>>> import numpy as np
>>> from numpy import linalg as LA
>>> np.set_printoptions(precision=3, suppress=True, linewidth=200)
>>> m1 = np.loadtxt("data.csv", delimiter=",")
>>> m1
array([[ 2.,  0.,  0., -1.,  0.,  1.],
       [ 1.,  0., -2., -3.,  0.,  1.],
       [ 0., -2., -2., -2.,  0.,  1.],
       [ 1., -1., -1., -1., -3.,  1.],
       [ 0., -2., -1., -2., -2.,  3.],
       [-1.,  1., -3.,  1., -2.,  1.],
       [-2.,  2., -1.,  2., -1.,  2.],
       [ 3., -1., -3., -2.,  1., -2.],
       [ 2.,  1., -1., -3.,  3.,  1.],
       [ 3., -3., -4., -4., -1.,  1.]])
>>> M2 = np.c_[m1[:, :5] @ np.array([[1, 1, 0, 3, 3],
...     [2, 1, 1, 0, 0],
...     [0, 1, 3, 2, 1],
...     [2, 2, 0, 0, 1],
...     [0, 3, 1, 1, 1]]), np.array([-1, -3, 3, 1, 0, 1, -2, -1, 0, 1])]
>>> M2
array([[  0.,   0.,   0.,   6.,   5.,  -1.],
       [ -5.,  -7.,  -6.,  -1.,  -2.,  -3.],
       [ -8.,  -8.,  -8.,  -4.,  -4.,   3.],
       [ -3., -12.,  -7.,  -2.,  -2.,   1.],
       [ -8., -13.,  -7.,  -4.,  -5.,   0.],
       [  3.,  -7., -10., -11.,  -7.,   1.],
       [  6.,   0.,  -2.,  -9.,  -6.,  -2.],
       [ -3.,  -2.,  -9.,   4.,   5.,  -1.],
       [ -2.,   5.,   1.,   7.,   5.,   0.],
       [-11., -15., -16.,   0.,   0.,   1.]])
>>> LA.matrix_rank(M2)
np.int64(6)
>>> np.round(LA.norm(M2 - m1 @ LA.lstsq(m1, M2)[0], axis=0), 3) + 0
array([0.   , 0.   , 0.   , 0.   , 0.   , 3.942])
>>> P = M2 @ LA.solve(M2.T @ M2, M2.T)
>>> round(float(np.trace(P)), 3)
6.0
>>> np.diag(P)
array([0.324, 0.7  , 0.597, 0.677, 0.453, 0.706, 0.503, 0.684, 0.855, 0.502])
>>> w1 = np.array([[-4, -4, 0, -5],
...     [5, 2, 0, 2],
...     [-1, -1, -2, -2],
...     [-5, 0, 1, 2],
...     [4, 0, -2, 5],
...     [-2, 1, 1, 4]])
>>> c = np.array([3, 3, -1, 2])
>>> H = np.maximum(m1 @ w1 + c, 0)
>>> (H > 0).mean(axis=0)
array([0.5, 0.5, 0.7, 0.4])
>>> LA.matrix_rank(H)
np.int64(4)
>>> H
array([[ 0.,  0.,  0.,  0.],
       [14.,  2.,  1.,  0.],
       [ 3.,  2.,  2.,  2.],
       [ 0.,  0.,  7.,  0.],
       [ 0.,  3.,  6.,  0.],
       [ 0., 13., 11., 11.],
       [ 4., 18.,  7., 25.],
       [ 7.,  0.,  0.,  0.],
       [26.,  0.,  0.,  9.],
       [ 0.,  0.,  6.,  0.]])
>>> cent = np.array([[-2, 1, -2], [-2, 0, 0], [0, 2, 1], [-2, 1, 2]])
>>> (H @ cent).round(6).argmax(axis=1)
array([0, 1, 1, 1, 1, 1, 2, 1, 1, 1])
>>> cent = H[[6, 2]].astype(float)
>>> for _ in range(6):
...     labels = LA.norm(H[:, None] - cent, axis=-1).argmin(axis=1)
...     cent = np.array([H[labels == j].mean(axis=0) for j in range(2)])
... 
>>> labels
array([1, 1, 1, 1, 1, 0, 0, 1, 1, 1])
>>> cent[1] - cent[0]
array([  4.25 , -14.625,  -6.25 , -16.625])
>>> cent
array([[ 2.   , 15.5  ,  9.   , 18.   ],
       [ 6.25 ,  0.875,  2.75 ,  1.375]])
>>> np.bincount(labels)
array([2, 8])
>>> np.round(LA.norm(cent, "nuc"), 3)
np.float64(31.981)
>>> round(float(LA.norm(cent, 2)), 3)
25.664
>>> A = np.load("run8.npy")
>>> A
array([[2, 0, 1, 0, 0, 2, 0, 2],
       [0, 0, 0, 0, 0, 0, 1, 0],
       [2, 0, 3, 0, 0, 0, 0, 1],
       [0, 0, 0, 0, 0, 0, 0, 0],
       [0, 3, 0, 0, 0, 0, 3, 0],
       [2, 0, 0, 0, 0, 0, 0, 3],
       [0, 2, 0, 0, 3, 0, 1, 0],
       [1, 0, 2, 0, 0, 1, 0, 2]])
>>> x0 = np.array([-2, -8, -6, -5, 4, -6, -2, 3])
>>> LA.norm(A @ x0) <= LA.norm(A, 2) * LA.norm(x0) + 1e-9
np.True_
>>> np.einsum("ij,j->i", A, x0)
array([-16,  -2, -19,   0, -30,   5,  -6, -14])
>>> rng = np.random.default_rng(51)
>>> M2 = A + rng.integers(-2, 3, (8, 7)) @ rng.integers(-2, 3, (7, 8))
>>> M2
array([[  1,   4,  -1,  -2,  -7,   4,  -1,  -1],
       [  3,  -3,  -5,   8,  -2,   3,  -4,  -4],
       [ -8,  -2,  -2,   0,   0,   4,   7,   8],
       [  1,  -7,  -6,  -3,   1, -13,  -9,   1],
       [ -8,   8,  -1,  -2,  -1,  11,   9,   0],
       [  6,   0,  -6,   4,  -1,   4,  -6,  -7],
       [  0,   0,   1,   4,   1,  -2,  -2,   3],
       [ -7,   3,   4,  -1,  -8,   6,   8,  12]])
>>> np.round(LA.svd(M2 - A, compute_uv=False), 3) + 0
array([30.007, 19.842, 13.662, 10.188,  9.834,  2.806,  0.902,  0.   ])
>>> F = np.load("x.npy")
>>> F
array([[ 1.449,  0.816,  0.683,  0.19 , -0.863,  0.598,  0.914, -0.527],
       [-0.76 ,  0.893, -0.097,  1.045, -1.017, -1.683, -0.09 , -0.933],
       [-0.887,  0.376,  1.667, -0.195,  0.806,  0.638,  0.197, -1.478],
       [-0.497,  0.081, -0.975, -1.894, -1.082,  0.865,  0.689, -0.245]])
>>> LA.svd(F, compute_uv=False)
array([3.   , 2.7  , 2.43 , 2.187])
>>> F.sum(axis=0)
array([-0.695,  2.167,  1.278, -0.854, -2.156,  0.418,  1.711, -3.183])
>>> F.shape
(4, 8)
>>> F.sum(axis=1)
array([ 3.26 , -2.642,  1.126, -3.058])
>>> F.mean(axis=0)
array([-0.174,  0.542,  0.32 , -0.213, -0.539,  0.105,  0.428, -0.796])
>>> f, v = F[2], F[3]
>>> round(f @ f, 3)
np.float64(7.025)
>>> pr = (f @ v) / (f @ f) * f
>>> pr
array([ 0.077, -0.033, -0.144,  0.017, -0.07 , -0.055, -0.017,  0.128])
>>> round(float((v - pr) @ f), 3)
0.0
>>> v - pr
array([-0.574,  0.113, -0.831, -1.911, -1.012,  0.92 ,  0.707, -0.373])
>>> LA.matrix_rank(np.outer(f, v))
np.int64(1)
>>> M2 = np.array([[9, 3, 3, 7, 9, 4],
...     [6, 3, 1, 7, 0, 3],
...     [6, 6, 6, 2, 7, 5],
...     [4, 8, 2, 3, 5, 2],
...     [8, 6, 7, 1, 7, 2],
...     [9, 6, 5, 8, 8, 6]])
>>> X = M2 + M2.T
>>> X
array([[18,  9,  9, 11, 17, 13],
       [ 9,  6,  7, 15,  6,  9],
       [ 9,  7, 12,  4, 14, 10],
       [11, 15,  4,  6,  6, 10],
       [17,  6, 14,  6, 14, 10],
       [13,  9, 10, 10, 10, 12]])
>>> round(np.trace(LA.pinv(A) @ A), 3)
np.float64(7.0)
>>> LA.lstsq(A[:-1].T, A[-1])[2]
np.int32(6)
>>> np.abs(np.diag(LA.qr(A)[1])) > 1e-9
array([ True,  True,  True, False,  True,  True,  True,  True])
>>> evals, evecs = LA.eigh(X)
>>> evecs @ np.diag(evals) @ evecs.T
array([[18.,  9.,  9., 11., 17., 13.],
       [ 9.,  6.,  7., 15.,  6.,  9.],
       [ 9.,  7., 12.,  4., 14., 10.],
       [11., 15.,  4.,  6.,  6., 10.],
       [17.,  6., 14.,  6., 14., 10.],
       [13.,  9., 10., 10., 10., 12.]])
>>> LA.eigvalsh(X + 5 * np.eye(6))
array([-4.514,  0.782,  6.032, 10.42 , 17.464, 67.816])
>>> LA.eigvalsh(X @ X)
array([   1.064,   17.796,   29.382,   90.519,  155.358, 3945.882])
>>> np.round(evals.sum(), 3), np.trace(X)
(np.float64(68.0), np.int64(68))
>>> LA.svd(X, compute_uv=False)
array([62.816, 12.464,  9.514,  5.42 ,  4.218,  1.032])
>>> np.abs(evecs[:, -1]).round(6).argmax()
np.int64(0)
>>> (evals > 1e-8).sum(), (evals < -1e-8).sum()
(np.int64(4), np.int64(2))
>>> K = np.cumsum(np.array([[7, 6, 6, -5, -7],
...     [0, -2, -2, -2, 2],
...     [5, 9, 7, 2, -3],
...     [-7, 3, -9, -2, -1],
...     [3, -4, -4, -6, -9],
...     [-1, 5, -5, -4, -3],
...     [-7, 5, -4, 4, 1],
...     [5, -6, -4, 5, 8],
...     [9, -9, -7, -4, 9],
...     [9, -4, -4, -9, 3],
...     [3, 9, -7, -6, 5]]), axis=0)
>>> K
array([[  7,   6,   6,  -5,  -7],
       [  7,   4,   4,  -7,  -5],
       [ 12,  13,  11,  -5,  -8],
       [  5,  16,   2,  -7,  -9],
       [  8,  12,  -2, -13, -18],
       [  7,  17,  -7, -17, -21],
       [  0,  22, -11, -13, -20],
       [  5,  16, -15,  -8, -12],
       [ 14,   7, -22, -12,  -3],
       [ 23,   3, -26, -21,   0],
       [ 26,  12, -33, -27,   5]])
>>> O, evecs = LA.qr(K[:, :1])[0], LA.qr(K[:, 1:])[0]
>>> sv = LA.svd(O.T @ evecs, compute_uv=False)
>>> sv
array([0.961])
>>> round(float(LA.norm(O @ O.T - evecs @ evecs.T, 2)), 3)
1.0
>>> data = np.loadtxt("out11.csv", delimiter=",")
>>> data
array([[-1.5, -0.5,  1.1, -1.2, -0.1],
       [-1. , -0.1,  0.3, -1.4, -0.5],
       [-0.5, -2.2,  1.3,  1.1,  1.1],
       [ 1. ,  0. ,  1.7, -0.1,  0. ]])
>>> def softmax(z):
...     e = np.exp(z - z.max(axis=-1, keepdims=True))
...     return e / e.sum(axis=-1, keepdims=True)
... 
>>> softmax(data[1])
array([0.106, 0.26 , 0.388, 0.071, 0.175])
>>> softmax(data[1] + 2)
array([0.106, 0.26 , 0.388, 0.071, 0.175])
>>> np.round(softmax(10 * data[1]), 3) + 0
array([0.   , 0.018, 0.982, 0.   , 0.   ])
>>> S = data @ data.T / np.sqrt(5)
>>> softmax(S + np.triu(np.full(S.shape, -np.inf), 1))
array([[1.   , 0.   , 0.   , 0.   ],
       [0.533, 0.467, 0.   , 0.   ],
       [0.036, 0.01 , 0.954, 0.   ],
       [0.126, 0.087, 0.207, 0.58 ]])
>>> softmax(S)
array([[0.54 , 0.27 , 0.123, 0.067],
       [0.46 , 0.402, 0.059, 0.078],
       [0.035, 0.01 , 0.925, 0.031],
       [0.126, 0.087, 0.207, 0.58 ]])
>>> softmax(S).round(6).argmax(axis=1)
array([0, 0, 2, 3])
>>> softmax(S)[1] @ data
array([-1.044, -0.4  ,  0.837, -1.058, -0.182])
>>> Uu, sv, Vh = LA.svd(data, full_matrices=False)
>>> np.round(Vh @ Vh.T, 3) + 0
array([[1., 0., 0., 0.],
       [0., 1., 0., 0.],
       [0., 0., 1., 0.],
       [0., 0., 0., 1.]])
>>> Uu.shape, sv.shape, Vh.shape
((4, 4), (4,), (4, 5))
>>> np.allclose(Uu * sv @ Vh, data)
True
>>> np.round(Uu.T @ data @ Vh.T, 3) + 0
array([[3.22 , 0.   , 0.   , 0.   ],
       [0.   , 2.768, 0.   , 0.   ],
       [0.   , 0.   , 1.858, 0.   ],
       [0.   , 0.   , 0.   , 0.296]])
>>> sv
array([3.22 , 2.768, 1.858, 0.296])
>>> sv / sv[0]
array([1.   , 0.86 , 0.577, 0.092])
>>> np.abs(Uu[:, 0]).round(6).argmax()
np.int64(2)
>>> round(LA.norm(data[0] - data[3]), 3)
np.float64(2.843)
>>> LA.norm(data, axis=1)
array([2.272, 1.819, 3.033, 1.975])
>>> LA.norm(data, axis=0)
array([2.121, 2.258, 2.425, 2.149, 1.212])
>>> round(float(data[0] @ data[3]), 3)
0.49
>>> round(LA.norm(data, 1), 3), round(LA.norm(data, np.inf), 3)
(np.float64(4.4), np.float64(6.2))
>>> LA.norm(data, axis=1).argmax()
np.int64(2)
>>> round(LA.norm(data[0], 1), 3), np.round(LA.norm(data[0], np.inf), 3)
(np.float64(4.4), np.float64(1.5))
>>> round(float(LA.norm(data, 2)), 3)
3.22
>>> f = np.array([2, 0])
>>> np.correlate(data[0], data[2], "full")
array([-1.65, -2.2 , -1.29,  2.54,  1.85, -3.84,  1.96,  0.82,  0.05])
>>> np.convolve(data[0], f)
array([-3. , -1. ,  2.2, -2.4, -0.2,  0. ])
>>> np.array([np.convolve(row, f, "same") for row in data])
array([[-3. , -1. ,  2.2, -2.4, -0.2],
       [-2. , -0.2,  0.6, -2.8, -1. ],
       [-1. , -4.4,  2.6,  2.2,  2.2],
       [ 2. ,  0. ,  3.4, -0.2,  0. ]])
